% python3 -q
>>> import numpy as np
>>> np.set_printoptions(suppress=True, linewidth=120)
>>> W0 = np.load("sample16.npy")
>>> W0
array([[ 0,  0,  2,  2,  2, -2,  2,  1,  1,  2],
       [ 1,  2,  0,  3,  0, -1,  3,  2,  0,  1],
       [ 1,  1,  2,  3,  1, -3,  3,  1,  2,  3],
       [ 3,  3,  2,  3,  3, -3,  3,  2,  3,  3]])
>>> # columns 3 and 6 are equal
>>> left, s, VT = np.linalg.svd(W0, full_matrices=False)
>>> np.round(np.abs(VT[0]), 1)
array([0.2, 0.3, 0.2, 0.4, 0.3, 0.4, 0.4, 0.2, 0.3, 0.4])
>>> np.round(left.T @ left, 1) + 0
array([[1., 0., 0., 0.],
       [0., 1., 0., 0.],
       [0., 0., 1., 0.],
       [0., 0., 0., 1.]])
>>> np.round(left.T @ W0 @ VT.T, 1) + 0
array([[12.8,  0. ,  0. ,  0. ],
       [ 0. ,  3.3,  0. ,  0. ],
       [ 0. ,  0. ,  2.6,  0. ],
       [ 0. ,  0. ,  0. ,  1.3]])
>>> np.round(np.sqrt((s ** 2).sum()), 1), round(float(np.linalg.norm(W0)), 1)
(np.float64(13.5), 13.5)
>>> np.abs(left[:, 0]).round(6).argmax()
np.int64(3)
>>> np.allclose(left * s @ VT, W0)
True
>>> left.shape, s.shape, VT.shape
((4, 4), (4,), (4, 10))
>>> vec = np.array([1, -2, -1, 2, 0, -2, -2, 0, -2, 3])
>>> W0 * vec
array([[ 0,  0, -2,  4,  0,  4, -4,  0, -2,  6],
       [ 1, -4,  0,  6,  0,  2, -6,  0,  0,  3],
       [ 1, -2, -2,  6,  0,  6, -6,  0, -4,  9],
       [ 3, -6, -2,  6,  0,  6, -6,  0, -6,  9]])
>>> W0 @ (2 * vec)
array([12,  4, 16,  8])
>>> np.sign((W0 @ vec).round(6))
array([1, 1, 1, 1])
>>> W0 @ vec
array([6, 2, 8, 4])
>>> (W0 @ vec).argmax()
np.int64(2)
>>> W0 @ np.eye(10)[0]
array([0., 1., 1., 3.])
>>> A2 = W0 / np.sqrt((W0 ** 2).mean(axis=1, keepdims=True))
>>> np.linalg.matrix_rank(A2) == np.linalg.matrix_rank(W0)
np.True_
>>> A2[2].round(1)
array([ 0.5,  0.5,  0.9,  1.4,  0.5, -1.4,  1.4,  0.5,  0.9,  1.4])
>>> np.round(W0 - W0.mean(axis=1, keepdims=True), 1)
array([[-1. , -1. ,  1. ,  1. ,  1. , -3. ,  1. ,  0. ,  0. ,  1. ],
       [-0.1,  0.9, -1.1,  1.9, -1.1, -2.1,  1.9,  0.9, -1.1, -0.1],
       [-0.4, -0.4,  0.6,  1.6, -0.4, -4.4,  1.6, -0.4,  0.6,  1.6],
       [ 0.8,  0.8, -0.2,  0.8,  0.8, -5.2,  0.8, -0.2,  0.8,  0.8]])
>>> rng = np.random.default_rng(65373)
>>> A2 = W0 + rng.integers(-2, 3, (4, 1)) @ rng.integers(-2, 3, (1, 10))
>>> A2
array([[ 0, -1,  2,  0,  4, -3,  4, -1,  3,  0],
       [ 1,  4,  0,  7, -4,  1, -1,  6, -4,  5],
       [ 1, -1,  2, -1,  5, -5,  7, -3,  6, -1],
       [ 3,  3,  2,  3,  3, -3,  3,  2,  3,  3]])
>>> A2 - W0
array([[ 0, -1,  0, -2,  2, -1,  2, -2,  2, -2],
       [ 0,  2,  0,  4, -4,  2, -4,  4, -4,  4],
       [ 0, -2,  0, -4,  4, -2,  4, -4,  4, -4],
       [ 0,  0,  0,  0,  0,  0,  0,  0,  0,  0]])
>>> np.abs(A2 - W0).sum(axis=1)
array([14, 28, 28,  0])
>>> np.round(np.linalg.svd(A2 - W0, compute_uv=False), 1) + 0
array([15.3,  0. ,  0. ,  0. ])
>>> mat = np.array([[-0.3, 0.1, -0.1, 0.7, 1.4, 1.3, -0.4, -1.9, -0.7],
...     [0.5, 1.3, 2.4, 0.5, -1.3, 0.1, -1.5, -0.3, 0.0],
...     [0.3, -0.9, 0.3, 0.1, -1.4, -1.2, 0.7, 0.2, 0.2],
...     [-1.3, -1.2, -0.3, -0.6, 1.9, 0.3, -0.7, 0.2, -0.9],
...     [0.5, -0.1, -2.1, 1.2, 1.0, 0.2, 0.1, 0.7, -0.6],
...     [-0.8, -0.6, 1.3, -0.1, 1.1, 0.1, -1.4, -0.4, 0.7],
...     [-1.0, 1.8, -0.8, -0.5, 1.1, -0.7, 1.3, -0.5, -2.2],
...     [1.5, -1.1, -1.8, 2.0, -0.9, 1.9, -0.2, -0.3, 0.3],
...     [-0.8, 0.6, -0.8, -0.7, -0.7, -0.1, 1.4, -0.9, -0.6],
...     [0.5, 0.2, -0.1, 0.7, -0.7, -0.5, 0.8, -0.5, -1.3],
...     [0.6, 1.5, -0.4, 1.0, 1.6, -1.0, -0.7, 1.1, 0.0],
...     [-0.3, 1.2, -0.4, 0.1, -2.0, 0.2, -1.0, -0.1, 0.6]])
>>> mat
array([[-0.3,  0.1, -0.1,  0.7,  1.4,  1.3, -0.4, -1.9, -0.7],
       [ 0.5,  1.3,  2.4,  0.5, -1.3,  0.1, -1.5, -0.3,  0. ],
       [ 0.3, -0.9,  0.3,  0.1, -1.4, -1.2,  0.7,  0.2,  0.2],
       [-1.3, -1.2, -0.3, -0.6,  1.9,  0.3, -0.7,  0.2, -0.9],
       [ 0.5, -0.1, -2.1,  1.2,  1. ,  0.2,  0.1,  0.7, -0.6],
       [-0.8, -0.6,  1.3, -0.1,  1.1,  0.1, -1.4, -0.4,  0.7],
       [-1. ,  1.8, -0.8, -0.5,  1.1, -0.7,  1.3, -0.5, -2.2],
       [ 1.5, -1.1, -1.8,  2. , -0.9,  1.9, -0.2, -0.3,  0.3],
       [-0.8,  0.6, -0.8, -0.7, -0.7, -0.1,  1.4, -0.9, -0.6],
       [ 0.5,  0.2, -0.1,  0.7, -0.7, -0.5,  0.8, -0.5, -1.3],
       [ 0.6,  1.5, -0.4,  1. ,  1.6, -1. , -0.7,  1.1,  0. ],
       [-0.3,  1.2, -0.4,  0.1, -2. ,  0.2, -1. , -0.1,  0.6]])
>>> gram = mat.T @ mat
>>> np.round(np.linalg.eigvalsh(gram)[::-1], 1) + 0
array([27.9, 23.3, 19.8, 12.9, 11.4,  5.1,  2.1,  1.1,  0. ])
>>> (mat @ mat.T).shape
(12, 12)
>>> np.round(np.linalg.svd(mat, compute_uv=False) ** 2, 1) + 0
array([27.9, 23.3, 19.8, 12.9, 11.4,  5.1,  2.1,  1.1,  0. ])
>>> np.round(np.diag(gram), 1)
array([ 7.6, 12.9, 16.9,  8.8, 21. ,  8.7, 11.2,  7. ,  9.5])
